In [1]: import numpy as np

In [2]: np.set_printoptions(precision=2, suppress=True, linewidth=200)

In [3]: feats = 4 * np.eye(5) + np.ones((5, 5))

In [4]: feats
Out[4]: 
array([[5., 1., 1., 1., 1.],
       [1., 5., 1., 1., 1.],
       [1., 1., 5., 1., 1.],
       [1., 1., 1., 5., 1.],
       [1., 1., 1., 1., 5.]])

In [5]: A2 = feats / np.linalg.norm(feats, axis=1, keepdims=True)

In [6]: C2 = A2 @ A2.T

In [7]: round(np.degrees(np.arccos(np.clip(C2[1, 3], -1, 1))), 2)
Out[7]: np.float64(63.37)

In [8]: np.linalg.norm(A2, axis=1)
Out[8]: array([1., 1., 1., 1., 1.])

In [9]: F = np.loadtxt("layer4.csv", delimiter=",")

In [10]: F
Out[10]: 
array([[1., 1., 3.],
       [3., 0., 0.],
       [3., 1., 0.]])

In [11]: f = np.array([3, 8, -7])

In [12]: A2 = F + np.outer(f, np.eye(3)[1])

In [13]: np.linalg.matrix_rank(A2 - F)
Out[13]: np.int64(1)

In [14]: np.linalg.matrix_rank(np.linalg.inv(A2) - np.linalg.inv(F), tol=1e-8)
Out[14]: np.int64(1)

In [15]: np.allclose(feats @ feats.T, feats.T @ feats)
Out[15]: True

In [16]: print(np.fft.fft(feats[0]))
[9.+0.j 4.+0.j 4.+0.j 4.+0.j 4.+0.j]

In [17]: feats @ np.ones(5)
Out[17]: array([9., 9., 9., 9., 9.])

In [18]: A2 = np.linalg.inv(F)

In [19]: A2
Out[19]: 
array([[ 0.  ,  0.33,  0.  ],
       [ 0.  , -1.  ,  1.  ],
       [ 0.33,  0.22, -0.33]])

In [20]: np.linalg.det(F) * A2
Out[20]: 
array([[ 0.,  3.,  0.],
       [ 0., -9.,  9.],
       [ 3.,  2., -3.]])

In [21]: print(np.linalg.inv(A2))
[[ 1.  1.  3.]
 [ 3. -0. -0.]
 [ 3.  1.  0.]]

In [22]: (np.abs(A2) > 1e-9).astype(int)
Out[22]: 
array([[0, 1, 0],
       [0, 1, 1],
       [1, 1, 1]])

In [23]: round(np.linalg.det(F) * np.linalg.det(A2), 2)
Out[23]: np.float64(1.0)
